>>> import numpy as np
>>> np.set_printoptions(suppress=True, linewidth=120)
>>> def rd(a):
...     return np.round(a, 3) + 0
... 
>>> F = np.load("mat.npy")
>>> F
array([[-4,  0,  2,  2],
       [ 0,  0,  0,  2],
       [-4,  2,  2,  0]])
>>> x = np.array([3, 2, 2, 0])
>>> a = np.maximum(F @ x, 0)
>>> np.maximum(F @ x, 0) - np.maximum(-F @ x, 0)
array([-8,  0, -4])
>>> F * (a > 1e-9)[:, None]
array([[0, 0, 0, 0],
       [0, 0, 0, 0],
       [0, 0, 0, 0]])
>>> np.flatnonzero(a > 1e-9)
array([], dtype=int64)
>>> left, sig = np.linalg.svd(F)
Traceback (most recent call last):
  File "<python-input-10>", line 1, in <module>
    left, sig = np.linalg.svd(F)
    ^^^^^^^^^
ValueError: too many values to unpack (expected 2)
>>> left, sig, vt = np.linalg.svd(F, full_matrices=False)
>>> np.allclose(left * sig @ vt, F)
True
>>> rd(np.abs(vt[0]))
array([0.849, 0.211, 0.424, 0.234])
>>> np.abs(left[:, 0]).round(6).argmax()
np.int64(0)
>>> rd(left.T @ F @ vt.T)
array([[6.648, 0.   , 0.   ],
       [0.   , 2.593, 0.   ],
       [0.   , 0.   , 1.038]])
>>> rd(sig / sig[0])
array([1.   , 0.39 , 0.156])
>>> (sig > 1e-8).sum()
np.int64(3)
>>> rd(vt @ vt.T)
array([[1., 0., 0.],
       [0., 1., 0.],
       [0., 0., 1.]])
>>> rd(sig)
array([6.648, 2.593, 1.038])
>>> cov = F.T @ F
>>> rd(np.linalg.svd(F, compute_uv=False) ** 2)
array([44.2  ,  6.723,  1.077])
>>> (F @ F.T).shape
(3, 3)
>>> np.allclose(cov, cov.T)
True
>>> rd(np.linalg.eigvalsh(cov)[::-1])
array([44.2  ,  6.723,  1.077,  0.   ])
>>> theta = np.radians(36)
>>> r_ = np.eye(4)
>>> r_[2, 2] = r_[0, 0] = np.cos(theta)
>>> r_[2, 0], r_[0, 2] = -np.sin(theta), np.sin(theta)
>>> rd(r_)
array([[ 0.809,  0.   ,  0.588,  0.   ],
       [ 0.   ,  1.   ,  0.   ,  0.   ],
       [-0.588,  0.   ,  0.809,  0.   ],
       [ 0.   ,  0.   ,  0.   ,  1.   ]])
>>> B = F @ r_.T
>>> np.allclose(np.linalg.norm(F, axis=1), np.linalg.norm(B, axis=1))
True
>>> np.allclose(F @ F.T, B @ B.T)
True
>>> rd(B)
array([[-2.06 ,  0.   ,  3.969,  2.   ],
       [ 0.   ,  0.   ,  0.   ,  2.   ],
       [-2.06 ,  2.   ,  3.969,  0.   ]])
>>> arr = np.load("block10.npy")
>>> arr
array([[ 0,  0,  0],
       [-3, -3, -4],
       [-6, -6, -8]])
>>> np.linalg.lstsq(arr[:-1].T, arr[-1])[2]
np.int32(1)
>>> np.unique(arr.round(6), axis=0).shape
(3, 3)
>>> rd(np.trace(np.linalg.pinv(arr) @ arr))
np.float64(1.0)
>>> [round(float(x), 3) for x in np.linalg.svd(arr, compute_uv=False)[:3]]
[13.038, 0.0, 0.0]
>>> r = np.linalg.matrix_rank(arr)
>>> r
np.int64(1)
>>> N = np.linalg.svd(arr)[2][r:].T
>>> [int(np.linalg.matrix_rank(arr[:i])) for i in range(1, len(arr) + 1)]
[0, 1, 1]
>>> np.allclose(arr @ N, 0)
True
>>> F.sum(axis=1)
array([0, 2, 0])
>>> rd(np.linalg.norm(F))
np.float64(7.211)
>>> np.diff(F, axis=0)
array([[ 4,  0, -2,  0],
       [-4,  2,  2, -2]])
>>> rd(F.mean(axis=0))
array([-2.667,  0.667,  1.333,  1.333])
>>> F.shape
(3, 4)
>>> np.count_nonzero(F)
np.int64(7)
>>> arr @ arr
array([[ 0,  0,  0],
       [33, 33, 44],
       [66, 66, 88]])
>>> np.allclose(arr @ arr.T, arr.T @ arr)
False
>>> assert arr == arr.T
Traceback (most recent call last):
  File "<python-input-53>", line 1, in <module>
    assert arr == arr.T
           ^^^^^^^^^^^^
ValueError: The truth value of an array with more than one element is ambiguous. Use a.any() or a.all()
>>> np.allclose(arr, arr.T)
False
>>> rd(np.linalg.det(arr))
np.float64(0.0)
>>> (arr - arr.T) / 2
array([[ 0. ,  1.5,  3. ],
       [-1.5,  0. ,  1. ],
       [-3. , -1. ,  0. ]])
>>> rd(np.abs(np.linalg.eigvals(arr)).max())
np.float64(11.0)
>>> rd(np.sort(np.abs(np.linalg.eigvals(arr))))
array([ 0.,  0., 11.])
>>> np.linalg.matrix_power(arr, 4)
array([[    0,     0,     0],
       [ 3993,  3993,  5324],
       [ 7986,  7986, 10648]])
>>> B = np.array([[0, -1, 2], [0, 0, 0], [1, -1, -2]])
>>> X = B + B.T
>>> X
array([[ 0, -1,  3],
       [-1,  0, -1],
       [ 3, -1, -4]])
>>> f, r1 = F[0], F[2]
>>> f @ f
np.int64(24)
>>> f @ r1
np.int64(20)
>>> p = (f @ r1) / (f @ f) * f
>>> np.outer(f, r1)
array([[16, -8, -8,  0],
       [ 0,  0,  0,  0],
       [-8,  4,  4,  0],
       [-8,  4,  4,  0]])
>>> rd(p)
array([-3.333,  0.   ,  1.667,  1.667])
>>> rd((r1 - p) @ f)
np.float64(0.0)
>>> rd(np.linalg.norm(f + r1) ** 2 + np.linalg.norm(f - r1) ** 2)
np.float64(96.0)
>>> np.linalg.matrix_power(X, 2)
array([[ 10,  -3, -11],
       [ -3,   2,   1],
       [-11,   1,  26]])
>>> rd(np.sort(np.abs(np.linalg.eigvals(X))))
array([0.745, 2.382, 5.637])
>>> rd(np.abs(np.linalg.eigvals(X)).max())
np.float64(5.637)
>>> np.allclose(X, X.T)
True
>>> np.trace(X)
np.int64(-4)
>>> X.inv()
Traceback (most recent call last):
  File "<python-input-76>", line 1, in <module>
    X.inv()
    ^^^^^
AttributeError: 'numpy.ndarray' object has no attribute 'inv'
>>> (X - X.T) / 2
array([[0., 0., 0.],
       [0., 0., 0.],
       [0., 0., 0.]])
>>> B = X / np.linalg.norm(X, axis=1, keepdims=True)
>>> cov = B @ B.T
>>> rd(np.degrees(np.arccos(np.clip(cov[2, 1], -1, 1))))
np.float64(82.029)
>>> rd(cov)
array([[ 1.   , -0.671, -0.682],
       [-0.671,  1.   ,  0.139],
       [-0.682,  0.139,  1.   ]])
>>> (cov - 2 * np.eye(3)).round(6).argmax(axis=1)
array([1, 2, 1])
>>> ev, vecs = np.linalg.eigh(cov)
>>> (ev > 1e-8).sum(), (ev < -1e-8).sum()
(np.int64(3), np.int64(0))
>>> np.unique(ev.round(6) + 0, return_counts=True)[1]
array([1, 1, 1])
>>> rd(np.linalg.eigvalsh(cov + 2 * np.eye(3)))
array([2.11 , 2.861, 4.029])
>>> rd(np.linalg.svd(cov, compute_uv=False))
array([2.029, 0.861, 0.11 ])
>>> rd(vecs @ np.diag(ev) @ vecs.T)
array([[ 1.   , -0.671, -0.682],
       [-0.671,  1.   ,  0.139],
       [-0.682,  0.139,  1.   ]])
>>> rd(vecs.T @ vecs)
array([[1., 0., 0.],
       [0., 1., 0.],
       [0., 0., 1.]])
>>> rd(ev.sum()), np.trace(cov)
(np.float64(3.0), np.float64(3.0))
>>> rd(np.abs(vecs[:, -1]))
array([0.681, 0.514, 0.521])
>>> E = np.array([[0, 2, 1], [-2, 0, -1], [-1, 1, 0]])
>>> [round(float(x), 3) for x in np.linalg.svd(E, compute_uv=False)[:3]]
[2.449, 2.449, 0.0]
>>> np.linalg.cond(E) > 100
np.True_
>>> A = np.loadtxt("x.csv", delimiter=",")
>>> A
array([[-0.002,  0.279, -0.475],
       [ 1.932,  0.994, -3.052],
       [-3.572, -1.257,  4.757],
       [ 0.995,  0.727, -0.618],
       [ 2.636,  1.009, -4.309],
       [-2.352, -1.077,  3.742],
       [-0.357, -0.328,  0.411],
       [-1.756, -1.522,  3.176],
       [-0.765, -0.225,  0.523],
       [ 4.344,  2.03 , -6.644],
       [-2.817, -1.827,  4.182],
       [ 1.983,  0.89 , -3.245]])
>>> Xc = A - A.mean(axis=0)
>>> left, sig, vt = np.linalg.svd(Xc, full_matrices=False)
>>> np.abs(vt[0]).argmax()
np.int64(2)
>>> (np.sign(left[:, 0]) == np.sign(left[0, 0])).astype(int)
array([1, 1, 0, 1, 1, 0, 0, 0, 0, 1, 0, 1])
>>> rd(Xc.mean(axis=0))
array([0., 0., 0.])
>>> np.linalg.matrix_rank(Xc)
np.int64(3)
